$ python3 -q
>>> import numpy as np
>>> import numpy.linalg as la
>>> np.set_printoptions(suppress=True, linewidth=100)
>>> A2 = np.array([[0, 0], [2, -2], [-1, 0]])
>>> K = np.kron(np.eye(3, dtype=int), A2)
>>> K
array([[ 0,  0,  0,  0,  0,  0],
       [ 2, -2,  0,  0,  0,  0],
       [-1,  0,  0,  0,  0,  0],
       [ 0,  0,  0,  0,  0,  0],
       [ 0,  0,  2, -2,  0,  0],
       [ 0,  0, -1,  0,  0,  0],
       [ 0,  0,  0,  0,  0,  0],
       [ 0,  0,  0,  0,  2, -2],
       [ 0,  0,  0,  0, -1,  0]])
>>> hat = K @ la.solve(K.T @ K, K.T)
>>> np.round(hat @ K[:, 0], 1)
array([ 0.,  2., -1.,  0.,  0.,  0.,  0.,  0.,  0.])
>>> hat.round(1)
array([[0., 0., 0., 0., 0., 0., 0., 0., 0.],
       [0., 1., 0., 0., 0., 0., 0., 0., 0.],
       [0., 0., 1., 0., 0., 0., 0., 0., 0.],
       [0., 0., 0., 0., 0., 0., 0., 0., 0.],
       [0., 0., 0., 0., 1., 0., 0., 0., 0.],
       [0., 0., 0., 0., 0., 1., 0., 0., 0.],
       [0., 0., 0., 0., 0., 0., 0., 0., 0.],
       [0., 0., 0., 0., 0., 0., 0., 1., 0.],
       [0., 0., 0., 0., 0., 0., 0., 0., 1.]])
>>> np.allclose(hat @ hat, hat)
True
>>> la.matrix_rank(np.eye(9) - hat)
np.int64(3)
>>> np.round(la.eigvalsh(hat), 1)
array([0., 0., 0., 1., 1., 1., 1., 1., 1.])
>>> A2 = np.c_[K[:, :2] @ np.array([[1, 3], [0, 0]]), np.array([2, 0, 1, 0, 2, 0, 1, 0, 0])]
>>> A2
array([[ 0,  0,  2],
       [ 2,  6,  0],
       [-1, -3,  1],
       [ 0,  0,  0],
       [ 0,  0,  2],
       [ 0,  0,  0],
       [ 0,  0,  1],
       [ 0,  0,  0],
       [ 0,  0,  0]])
>>> la.matrix_rank(A2)
np.int64(2)
>>> np.round(la.norm(la.qr(K)[0].T @ A2, axis=0) ** 2 / ((A2 ** 2).sum(axis=0) + 1e-12), 1)
array([1. , 1. , 0.5])
>>> left, sig, VT = la.svd(A2)
>>> V = VT[:(sig > 1e-8).sum()]
>>> rng = np.random.default_rng(269)
>>> x = A2[4] + 2 * A2[3] + rng.integers(2) * np.eye(3)[0]
>>> x
array([1., 0., 2.])
>>> np.round(np.diag(V.T @ V), 1)
array([0.1, 0.9, 1. ])
>>> print(np.allclose(V.T @ V @ x, x))
False
>>> C2 = K.T @ K
>>> np.trace(C2), (K ** 2).sum()
(np.int64(27), np.int64(27))
>>> C2
array([[ 5, -4,  0,  0,  0,  0],
       [-4,  4,  0,  0,  0,  0],
       [ 0,  0,  5, -4,  0,  0],
       [ 0,  0, -4,  4,  0,  0],
       [ 0,  0,  0,  0,  5, -4],
       [ 0,  0,  0,  0, -4,  4]])
